In [1]: import numpy as np

In [2]: np.set_printoptions(precision=1, suppress=True, linewidth=140, sign=" ")

In [3]: def rnd(a):
   ...:     return np.round(a, 1) + 0
   ...: 

In [4]: m1 = np.loadtxt("data.csv", delimiter=",")

In [5]: m1
Out[5]: 
array([[-1.4, -0.3,  3.4, -0.5,  2.2,  2.5,  0.5],
       [ 0.8, -2. ,  3.1,  1.6, -0.4, -4. ,  0.5],
       [ 1.2, -1.1, -1.8,  1.6,  2.1, -1.7,  3.8],
       [ 3.2,  0.2, -4.6, -1.7, -2.6,  1.5, -1.9],
       [ 5.9, -7.2, -1. ,  1.8, -1.7,  2. ,  3.8],
       [ 2.9, -2.3,  1.7, -2.8, -1.2,  3.4,  5. ],
       [-3.2,  0.1, -0.1, -0.1,  0.9,  0.1,  2.2],
       [ 2.2, -1.8,  3.9,  1.5,  3.6, -0.9,  3.4],
       [ 1.8,  0. ,  1.2, -0.3,  1.5,  4.5, -0.2],
       [-2.7, -1.7, -0.7,  0. , -0.4, -0.3, -3.6],
       [-0.3,  2. ,  2.6,  2.5,  0.2,  0.8, -0.9],
       [-0.5,  1.6,  0.9,  0.9,  0. ,  0.4,  1.5],
       [-0.2, -1.9, -3.9, -2.1,  0.9,  3.1,  0.7],
       [ 0.1,  0.5,  0.4,  2.9,  3.5, -0.2,  0.3],
       [ 0.4,  3.9, -3.4, -1.5,  0.5, -3.8,  5.9],
       [ 0.5,  2.5,  0.1,  1.1,  2.4,  0.4, -0.5],
       [ 3. ,  3.3,  1. , -3.7,  0.3,  1.7, -0.1],
       [ 1.1, -1. , -3. , -1.6,  0.5, -0.9, -6.9],
       [-1.2, -0.2, -0.9,  1.2,  1.7, -0.6, -1. ],
       [-2.9,  2.6, -1.8, -0.5, -0.3,  0. ,  1.9],
       [-1. ,  4.5,  2.4, -0.1, -5.9,  1.3, -1.5],
       [ 0.4, -1.7,  2.8,  3.2, -0.8,  1.1,  0.5],
       [-1.6, -2.9, -5.2, -2.1,  1.1,  3.8, -1.7],
       [-0.2, -2.2, -1.3,  0. , -3.2, -5.5, -1.9],
       [-0.1,  4.5, -2.3,  1.4, -1.6,  3.3, -5.3],
       [ 0.9, -1.3, -1.6, -2.5, -1.5,  6.4, -1.4],
       [-2. , -1.9,  3.9, -0.1, -2.1,  1.4,  2.5],
       [ 2. ,  1.6,  0.1,  3.5, -2. , -2.3, -1.8],
       [-1.3,  4.2, -4. , -0.3, -0.7, -0.9, -0.1]])

In [6]: Uu, sigma, Vt = np.linalg.svd(m1, full_matrices=False)

In [7]: rnd(np.cumsum(sigma ** 2) / np.sum(sigma ** 2))
Out[7]: array([ 0.3,  0.5,  0.6,  0.8,  0.9,  1. ,  1. ])

In [8]: np.abs(Uu[:, 0]).round(6).argmax()
Out[8]: np.int64(24)

In [9]: rnd(sigma / sigma[0])
Out[9]: array([ 1. ,  0.9,  0.8,  0.7,  0.6,  0.5,  0.4])

In [10]: rnd(Vt @ Vt.T)
Out[10]: 
array([[ 1.,  0.,  0.,  0.,  0.,  0.,  0.],
       [ 0.,  1.,  0.,  0.,  0.,  0.,  0.],
       [ 0.,  0.,  1.,  0.,  0.,  0.,  0.],
       [ 0.,  0.,  0.,  1.,  0.,  0.,  0.],
       [ 0.,  0.,  0.,  0.,  1.,  0.,  0.],
       [ 0.,  0.,  0.,  0.,  0.,  1.,  0.],
       [ 0.,  0.,  0.,  0.,  0.,  0.,  1.]])

In [11]: rnd(Uu.T @ Uu)
Out[11]: 
array([[ 1.,  0.,  0.,  0.,  0.,  0.,  0.],
       [ 0.,  1.,  0.,  0.,  0.,  0.,  0.],
       [ 0.,  0.,  1.,  0.,  0.,  0.,  0.],
       [ 0.,  0.,  0.,  1.,  0.,  0.,  0.],
       [ 0.,  0.,  0.,  0.,  1.,  0.,  0.],
       [ 0.,  0.,  0.,  0.,  0.,  1.,  0.],
       [ 0.,  0.,  0.,  0.,  0.,  0.,  1.]])

In [12]: d = np.linalg.norm(m1[:, None] - m1[None], axis=-1)

In [13]: np.linalg.matrix_rank(d ** 2)
Out[13]: np.int64(9)

In [14]: (d + 1e9 * np.eye(29)).round(6).argmin(axis=1)
Out[14]: 
array([  8,  21,  13,  12,   5,  26,  19,  13,   0,  18,  11,  10,  22,  15,  19,  13,   8,   9,  13,   6,  10,  10,  12,   1,  28,  12,
        21,  10,  19])

In [15]: proj = m1 @ np.linalg.solve(m1.T @ m1, m1.T)

In [16]: rnd(np.trace(proj))
Out[16]: np.float64(7.0)

In [17]: np.linalg.matrix_rank(np.eye(29) - proj)
Out[17]: np.int64(22)

In [18]: q, V = np.linalg.qr(m1[:, :3])[0], np.linalg.qr(m1[:, 3:])[0]

In [19]: sigma = np.linalg.svd(q.T @ V, compute_uv=False)

In [20]: rnd(np.linalg.norm(q @ q.T - V @ V.T, 2))
Out[20]: np.float64(1.0)

In [21]: F = np.loadtxt("sample12.csv", delimiter=",")

In [22]: F
Out[22]: 
array([[ 2.1,  2.1,  5.8],
       [ 2.8,  2.8,  4.4],
       [ 3.3,  3.3,  3.4],
       [ 1.2,  1.2,  7.6],
       [ 3.8,  3.8,  2.3],
       [ 3.9,  3.9,  2.3],
       [ 1.2,  1.2,  7.5],
       [ 0.7,  0.7,  8.7],
       [ 4.1,  4.1,  1.8],
       [ 3.8,  3.8,  2.5],
       [ 3.1,  3.1,  3.9],
       [ 4. ,  4. ,  2.1],
       [ 1.8,  1.8,  6.5],
       [ 3.4,  3.4,  3.1],
       [ 4.3,  4.3,  1.4],
       [ 3.1,  3.1,  3.8],
       [ 2.7,  2.7,  4.7],
       [ 2.4,  2.4,  5.2]])

In [23]: Xc = F - F.mean(axis=0)

In [24]: Uu, sigma, Vt = np.linalg.svd(Xc, full_matrices=False)

In [25]: rnd(Xc.mean(axis=0))
Out[25]: array([ 0.,  0.,  0.])

In [26]: np.searchsorted(np.cumsum(sigma ** 2) / (sigma ** 2).sum(), 0.9) + 1
Out[26]: np.int64(1)

In [27]: np.abs(Uu[:, 0]).argmax()
Out[27]: np.int64(7)

In [28]: X = np.loadtxt("m.csv", delimiter=",")

In [29]: X
Out[29]: 
array([[ 3.2,  2.4,  0. ],
       [ 3. ,  2.4, -0.2],
       [ 3. ,  1.7, -0.2],
       [ 3.2,  2.1, -0.6],
       [-0.1,  1.1,  2.9],
       [ 0.1,  1.2,  3.2],
       [-0.2,  0.7,  2.8],
       [-0.5,  0.7,  2.5],
       [ 2.7,  2.1, -0.1],
       [ 2.9,  1.7,  0.2],
       [ 2.9,  1.7,  0.6],
       [ 2.9,  2.2, -0.4]])

In [30]: d = np.linalg.norm(X[:, None] - X[None], axis=-1)

In [31]: np.flatnonzero(d[5] < d.mean() / 2)
Out[31]: array([ 4,  5,  6,  7])

In [32]: rnd(d[:5, :5])
Out[32]: 
array([[ 0. ,  0.3,  0.8,  0.7,  4.6],
       [ 0.3,  0. ,  0.7,  0.5,  4.6],
       [ 0.8,  0.7,  0. ,  0.6,  4.4],
       [ 0.7,  0.5,  0.6,  0. ,  4.9],
       [ 4.6,  4.6,  4.4,  4.9,  0. ]])
